$ python3 -q
>>> import numpy as np
>>> np.set_printoptions(precision=4, suppress=True, linewidth=100)
>>> def rd(a):
...     return np.round(a, 4) + 0
... 
>>> M = np.load("case11.npy")
>>> print(M)
[[1 0 0 0 0 0 0 0 0 0 0]
 [0 1 0 0 0 0 0 0 0 0 0]
 [0 0 1 0 0 0 0 0 0 0 0]
 [2 0 1 1 0 0 0 0 0 0 0]
 [2 2 0 2 1 0 0 0 0 0 0]
 [1 1 0 1 1 1 0 0 0 0 0]
 [2 2 0 2 2 1 1 0 0 0 0]
 [1 2 2 2 1 1 0 1 0 0 0]
 [1 1 1 2 2 0 0 1 1 0 0]
 [2 1 2 2 1 2 1 0 0 1 0]
 [1 2 0 1 0 0 0 1 1 1 1]]
>>> # triangular, det is the product of the diagonal
>>> print(np.prod(np.diag(M)), rd(np.linalg.det(M)))
1 1.0
>>> print(M @ M)
[[ 1  0  0  0  0  0  0  0  0  0  0]
 [ 0  1  0  0  0  0  0  0  0  0  0]
 [ 0  0  1  0  0  0  0  0  0  0  0]
 [ 4  0  2  1  0  0  0  0  0  0  0]
 [ 8  4  2  4  1  0  0  0  0  0  0]
 [ 6  4  1  4  2  1  0  0  0  0  0]
 [13  9  2  9  5  2  1  0  0  0  0]
 [ 9  7  6  7  3  2  0  1  0  0  0]
 [11  8  6 10  5  1  0  2  1  0  0]
 [14  8  6 10  6  5  2  0  0  1  0]
 [ 8  8  6  8  4  3  1  3  2  2  1]]
>>> vec = np.array([0, 3, -3, 1, 0, 3, 2, -1, 3, -1, -3])
>>> h1 = np.maximum(M @ vec, 0)
>>> h1
array([ 0,  3,  0,  0,  8,  7, 13,  4,  4,  6,  5])
>>> rd(np.tanh(M @ vec))
array([ 0.    ,  0.9951, -0.9951, -0.964 ,  1.    ,  1.    ,  1.    ,  0.9993,  0.9993,  1.    ,
        0.9999])
>>> vec = np.array([-3, 5, -1, -1, -3, 1, -3, -3, -2, 2, -4])
>>> target = M @ vec
>>> beta, lr = np.zeros(11), 1 / np.linalg.norm(M, 2) ** 2
>>> for i in range(5):
...     beta -= lr * M.T @ (M @ beta - target)
...     if i % 1 == 0: print(i, round(np.linalg.norm(M @ beta - target), 4))
... 
0 12.0177
1 11.4947
2 11.0095
3 10.5578
4 10.1363
>>> rd(np.linalg.cond(M))
np.float64(91.8671)
>>> q, evecs = np.linalg.qr(M[:, :10])[0], np.linalg.qr(M[:, 10:])[0]
>>> sigma = np.linalg.svd(q.T @ evecs, compute_uv=False)
>>> rd(np.linalg.norm(q @ q.T - evecs @ evecs.T, 2))
np.float64(1.0)
>>> rd(np.degrees(np.arccos(sigma.clip(0, 1))))
array([11.7782])
>>> (sigma > 0.9).sum()
np.int64(1)
>>> K = np.load("x.npy")
>>> print(K)
[[4 0 3 0 5 4 2 3 2 1 2 4 2]
 [0 4 0 3 0 5 4 2 3 2 1 2 4]
 [3 0 4 0 3 0 5 4 2 3 2 1 2]
 [0 3 0 4 0 3 0 5 4 2 3 2 1]
 [5 0 3 0 4 0 3 0 5 4 2 3 2]
 [4 5 0 3 0 4 0 3 0 5 4 2 3]
 [2 4 5 0 3 0 4 0 3 0 5 4 2]
 [3 2 4 5 0 3 0 4 0 3 0 5 4]
 [2 3 2 4 5 0 3 0 4 0 3 0 5]
 [1 2 3 2 4 5 0 3 0 4 0 3 0]
 [2 1 2 3 2 4 5 0 3 0 4 0 3]
 [4 2 1 2 3 2 4 5 0 3 0 4 0]
 [2 4 2 1 2 3 2 4 5 0 3 0 4]]
>>> # symmetric
>>> rng = np.random.default_rng(20351)
>>> idx = rng.permutation(13)
>>> A2 = K[:, idx] * rng.choice([-1, 1], 13)
>>> A2
array([[-2, -3, -2,  4, -4,  2, -4, -1,  0,  2, -5, -3,  0],
       [-1, -2, -4,  0, -2,  3, -5, -2,  3,  4,  0,  0,  4],
       [-2, -4, -5,  3, -1,  2,  0, -3,  0,  2, -3, -4,  0],
       [-3, -5,  0,  0, -2,  4, -3, -2,  4,  1,  0,  0,  3],
       [-2,  0, -3,  5, -3,  5,  0, -4,  0,  2, -4, -3,  0],
       [-4, -3,  0,  4, -2,  0, -4, -5,  3,  3,  0,  0,  5],
       [-5,  0, -4,  2, -4,  3,  0,  0,  0,  2, -3, -5,  4],
       [ 0, -4,  0,  3, -5,  0, -3, -3,  5,  4,  0, -4,  2],
       [-3,  0, -3,  2,  0,  4,  0,  0,  4,  5, -5, -2,  3],
       [ 0, -3,  0,  1, -3,  0, -5, -4,  2,  0, -4, -3,  2],
       [-4,  0, -5,  2,  0,  3, -4,  0,  3,  3, -2, -2,  1],
       [ 0, -5, -4,  4, -4,  0, -2, -3,  2,  0, -3, -1,  2],
       [-3, -4, -2,  2,  0,  5, -3,  0,  1,  4, -2, -2,  4]])
>>> U, _, Vt = np.linalg.svd(K.T @ A2)
>>> idx
array([10,  7,  6,  0, 11,  8,  5,  9,  3, 12,  4,  2,  1])
>>> np.all(np.linalg.eigvalsh(K) > 0)
np.False_
>>> rd(np.linalg.eigvalsh(K).min())
np.float64(-6.2499)
>>> w, evecs = np.linalg.eigh(K)
>>> print(rd(w))
[-6.2499 -5.8164 -5.4904 -4.2013 -1.3381  3.4345  3.475   4.0707  5.2339  5.2971 10.6242 12.3715
 30.5892]
>>> (w > 1e-8).sum(), (w < -1e-8).sum()
(np.int64(8), np.int64(5))
>>> np.allclose(K @ K.T, K.T @ K)
True
>>> basis = np.sign(np.array([[2, 3, 0, 3], [-1, 2, -3, 0], [1, -3, 0, -3], [-1, 2, 2, -1]]))
>>> A2 = (np.tril(basis, -1) + np.eye(4)) @ (np.triu(basis, 1) + np.eye(4))
>>> w = np.array([2, 1, 3, 4])
>>> m1 = np.rint(A2 * w @ np.linalg.inv(A2)) + 0
>>> m1
array([[ 1., -4., -2.,  1.],
       [ 0.,  7.,  2., -3.],
       [ 0., -2.,  2.,  2.],
       [ 0.,  4.,  2.,  0.]])
>>> vec = np.array([-8, -6, -9, -7])
>>> print(m1 @ (2 * vec))
[ 54. -78. -40. -84.]
>>> m1 @ vec
array([ 27., -39., -20., -42.])
>>> A2 = m1 / np.linalg.norm(m1, axis=1, keepdims=True)
>>> gram = A2 @ A2.T
>>> (gram - 2 * np.eye(4)).round(6).argmax(axis=1)
array([2, 3, 0, 1])
>>> proj = np.triu(np.array([[-4, -4, -4, 3], [5, 0, -4, -4], [-1, -5, 0, -5], [-4, 3, 0, 4]]), 1) + np.eye(4)
>>> A2 = proj @ m1 @ np.linalg.inv(proj)
>>> A2
array([[   1.,   -8.,  -40., -230.],
       [   0.,   -1.,  -18., -105.],
       [   0.,  -22.,  -96., -566.],
       [   0.,    4.,   18.,  106.]])
>>> proj @ m1 - m1 @ proj
array([[  0.,  -4., -22., -25.],
       [  0.,  -8.,  12.,  30.],
       [  0., -20., -18.,   2.],
       [  0.,   0.,  16.,  26.]])
>>> rd(np.linalg.det(A2))
np.float64(24.0)
>>> gram = A2.T @ A2
>>> print(np.diag(gram))
[     1.    565.  11464. 395517.]
>>> rd(np.linalg.svd(A2, compute_uv=False) ** 2)
array([407535.6782,      9.8314,      1.4903,      0.0001])
>>> np.trace(gram), (A2 ** 2).sum()
(np.float64(407547.0), np.float64(407547.0))
>>> print(rd(np.linalg.eigvalsh(gram)[::-1]))
[407535.6782      9.8314      1.4903      0.0001]
>>> print(gram)
[[     1.     -8.    -40.   -230.]
 [    -8.    565.   2522.  14821.]
 [   -40.   2522.  11464.  67334.]
 [  -230.  14821.  67334. 395517.]]
>>> A2 = m1 / np.sqrt((m1 ** 2).mean(axis=1, keepdims=True))
>>> np.linalg.matrix_rank(A2) == np.linalg.matrix_rank(m1)
np.True_
>>> rd(A2[1])
array([ 0.   ,  1.778,  0.508, -0.762])
>>> np.linalg.matrix_rank(m1 - m1.mean(axis=1, keepdims=True))
np.int64(3)
>>> print(m1 - m1.mean(axis=1, keepdims=True))
[[ 2.  -3.  -1.   2. ]
 [-1.5  5.5  0.5 -4.5]
 [-0.5 -2.5  1.5  1.5]
 [-1.5  2.5  0.5 -1.5]]
>>> F = np.loadtxt("run4.csv", delimiter=",")
>>> F
array([[ 1.,  1., -1., -1., -1., -1.,  1.,  1.],
       [ 1., -1.,  1., -1.,  1., -1.,  1., -1.],
       [ 1., -1.,  1., -1., -1.,  1., -1.,  1.],
       [ 1., -1., -1.,  1., -1.,  1.,  1., -1.],
       [ 1.,  1.,  1.,  1., -1., -1., -1., -1.],
       [ 1.,  1.,  1.,  1.,  1.,  1.,  1.,  1.],
       [ 1., -1., -1.,  1.,  1., -1., -1.,  1.],
       [ 1.,  1., -1., -1.,  1.,  1., -1., -1.]])
>>> np.unravel_index(np.abs(F).argmax(), F.shape)
(np.int64(0), np.int64(0))
>>> np.diff(F, axis=0)
array([[ 0., -2.,  2.,  0.,  2.,  0.,  0., -2.],
       [ 0.,  0.,  0.,  0., -2.,  2., -2.,  2.],
       [ 0.,  0., -2.,  2.,  0.,  0.,  2., -2.],
       [ 0.,  2.,  2.,  0.,  0., -2., -2.,  0.],
       [ 0.,  0.,  0.,  0.,  2.,  2.,  2.,  2.],
       [ 0., -2., -2.,  0.,  0., -2., -2.,  0.],
       [ 0.,  2.,  0., -2.,  0.,  2.,  0., -2.]])
>>> F.mean(axis=0)
array([1., 0., 0., 0., 0., 0., 0., 0.])
>>> np.linalg.matrix_rank(F)
np.int64(8)
>>> np.abs(F).max()
np.float64(1.0)
>>> data = np.load("out5.npy")
>>> data
array([[0, 0, 1, 2, 1, 0, 3, 3, 3, 1, 3],
       [1, 1, 1, 0, 2, 2, 0, 0, 3, 0, 0],
       [1, 1, 1, 0, 2, 2, 0, 0, 3, 0, 0],
       [3, 2, 0, 2, 3, 3, 3, 2, 3, 1, 0],
       [3, 2, 0, 2, 0, 0, 1, 1, 0, 3, 2],
       [2, 0, 3, 1, 1, 1, 1, 2, 0, 3, 1],
       [0, 3, 0, 2, 3, 2, 2, 2, 1, 3, 1],
       [3, 1, 2, 2, 0, 3, 1, 1, 2, 3, 2]])
>>> # rank 7
>>> U, sigma, Vt = np.linalg.svd(data)
>>> evecs = Vt[:(sigma > 1e-8).sum()]
>>> vec = data[1] + 3 * data[2] + rng.integers(2) * np.eye(11)[10]
>>> vec
array([ 4.,  4.,  4.,  0.,  8.,  8.,  0.,  0., 12.,  0.,  1.])
>>> print(rd(np.linalg.norm(vec - evecs.T @ evecs @ vec)))
0.6463
>>> vec = np.array([-1, 1, 0, -1, -1, 2, 2, -2, 2, 0, -1])
>>> (data * vec).sum(axis=1)
array([ 0,  8,  8,  8, -5, -5,  3,  4])
>>> (data @ vec).argmax()
np.int64(1)
>>> np.einsum("ij,j->i", data, vec)
array([ 0,  8,  8,  8, -5, -5,  3,  4])
>>> np.linalg.norm(data @ vec) <= np.linalg.norm(data, 2) * np.linalg.norm(vec) + 1e-9
np.True_
>>> data @ (2 * vec)
array([  0,  16,  16,  16, -10, -10,   6,   8])
>>> A2 = data / np.sqrt((data ** 2).mean(axis=1, keepdims=True))
>>> np.linalg.matrix_rank(A2) == np.linalg.matrix_rank(data)
np.True_
>>> print(np.linalg.matrix_rank(data - data.mean(axis=1, keepdims=True)))
7
>>> u = np.array([2, 2, 1, 0, 2, 3, 0, 1, 2, 3]) + 0.5
>>> mat = np.outer(u, u) / (u @ u)
>>> rd(mat)
array([[0.1147, 0.1147, 0.0688, 0.0229, 0.1147, 0.1606, 0.0229, 0.0688, 0.1147, 0.1606],
       [0.1147, 0.1147, 0.0688, 0.0229, 0.1147, 0.1606, 0.0229, 0.0688, 0.1147, 0.1606],
       [0.0688, 0.0688, 0.0413, 0.0138, 0.0688, 0.0963, 0.0138, 0.0413, 0.0688, 0.0963],
       [0.0229, 0.0229, 0.0138, 0.0046, 0.0229, 0.0321, 0.0046, 0.0138, 0.0229, 0.0321],
       [0.1147, 0.1147, 0.0688, 0.0229, 0.1147, 0.1606, 0.0229, 0.0688, 0.1147, 0.1606],
       [0.1606, 0.1606, 0.0963, 0.0321, 0.1606, 0.2248, 0.0321, 0.0963, 0.1606, 0.2248],
       [0.0229, 0.0229, 0.0138, 0.0046, 0.0229, 0.0321, 0.0046, 0.0138, 0.0229, 0.0321],
       [0.0688, 0.0688, 0.0413, 0.0138, 0.0688, 0.0963, 0.0138, 0.0413, 0.0688, 0.0963],
       [0.1147, 0.1147, 0.0688, 0.0229, 0.1147, 0.1606, 0.0229, 0.0688, 0.1147, 0.1606],
       [0.1606, 0.1606, 0.0963, 0.0321, 0.1606, 0.2248, 0.0321, 0.0963, 0.1606, 0.2248]])
>>> rd(np.linalg.norm(mat, 1)), rd(np.linalg.norm(mat, np.inf))
(np.float64(1.3486), np.float64(1.3486))
>>> rd(np.linalg.norm(mat, axis=0))
array([0.3386, 0.3386, 0.2032, 0.0677, 0.3386, 0.4741, 0.0677, 0.2032, 0.3386, 0.4741])
>>> rd(mat[5] @ mat[9])
np.float64(0.2248)
>>> rd(np.linalg.norm(mat, 2))
np.float64(1.0)
>>> t3 = np.stack([mat, -3 * mat, mat[::-1]])
>>> rd(np.linalg.norm(t3, axis=(1, 2)))
array([1., 3., 1.])
>>> rd(np.linalg.det(t3))
array([0., 0., 0.])
>>> rd(np.einsum("bij,cij->bc", t3, t3))
array([[ 1.    , -3.    ,  0.9633],
       [-3.    ,  9.    , -2.8899],
       [ 0.9633, -2.8899,  1.    ]])
>>> np.linalg.matrix_rank(t3)
array([1, 1, 1])
>>> arr = np.loadtxt("data.csv", delimiter=",")
>>> print(rd(arr))
[[0.0741 0.1111 0.     0.1111 0.     0.1111 0.1111 0.037  0.1111 0.0741 0.0741 0.037  0.037
  0.0741 0.     0.037 ]
 [0.0455 0.1364 0.     0.0909 0.0909 0.     0.0909 0.0455 0.0455 0.1364 0.0909 0.0455 0.0455
  0.0455 0.0909 0.    ]
 [0.125  0.0833 0.0417 0.0833 0.     0.125  0.0417 0.0833 0.0417 0.0417 0.125  0.0833 0.
  0.0833 0.0417 0.    ]
 [0.     0.     0.0312 0.0625 0.0625 0.0938 0.0938 0.0938 0.0938 0.0625 0.0938 0.0312 0.0938
  0.0625 0.0625 0.0625]
 [0.0968 0.0323 0.0645 0.0968 0.0645 0.0645 0.0968 0.0323 0.0323 0.0968 0.0968 0.0323 0.0323
  0.0968 0.     0.0645]
 [0.1154 0.1154 0.0385 0.0385 0.0385 0.0385 0.0385 0.1154 0.     0.0769 0.0385 0.0769 0.0385
  0.0385 0.1154 0.0769]
 [0.1034 0.069  0.1034 0.1034 0.     0.1034 0.1034 0.     0.0345 0.069  0.     0.069  0.0345
  0.1034 0.1034 0.    ]
 [0.1034 0.069  0.0345 0.     0.0345 0.069  0.069  0.1379 0.069  0.069  0.0345 0.     0.069
  0.1034 0.1034 0.0345]
 [0.1111 0.0741 0.037  0.0741 0.0741 0.037  0.1111 0.     0.0741 0.037  0.1111 0.     0.0741
  0.037  0.0741 0.0741]
 [0.0323 0.0645 0.     0.0645 0.0968 0.0323 0.0968 0.0645 0.0645 0.0645 0.0323 0.0645 0.0968
  0.0968 0.0968 0.0323]
 [0.0938 0.0938 0.     0.0938 0.0625 0.0938 0.0312 0.0938 0.0938 0.     0.0625 0.0625 0.0625
  0.0312 0.0938 0.0312]
 [0.05   0.15   0.1    0.     0.15   0.05   0.05   0.     0.     0.05   0.     0.1    0.05
  0.1    0.     0.15  ]
 [0.0606 0.0606 0.0303 0.0606 0.0606 0.0606 0.0303 0.0303 0.     0.0909 0.0909 0.0606 0.0909
  0.0909 0.0909 0.0909]
 [0.     0.0417 0.0833 0.0833 0.     0.0833 0.0417 0.0833 0.125  0.125  0.0833 0.     0.0417
  0.0833 0.0417 0.0833]
 [0.0938 0.0938 0.0625 0.0625 0.0625 0.0625 0.0625 0.0312 0.0625 0.0625 0.0625 0.0938 0.0312
  0.0625 0.0625 0.0312]
 [0.0385 0.     0.0769 0.0385 0.0769 0.1154 0.1154 0.0385 0.0385 0.0769 0.     0.0385 0.0385
  0.1154 0.0385 0.1538]]
>>> w, evecs = np.linalg.eigh(K)
>>> vec = np.array([4, 0, 3, 2, 1, -2, 2, -9, 5, -3, 1, -2, -1])
>>> rd(vec @ K @ vec / (vec @ vec)), rd(w[0]), rd(w[-1])
(np.float64(5.4214), np.float64(-6.2499), np.float64(30.5892))
>>> np.abs(K).sum(axis=1).max(), rd(np.abs(w).max())
(np.int64(33), np.float64(30.5892))
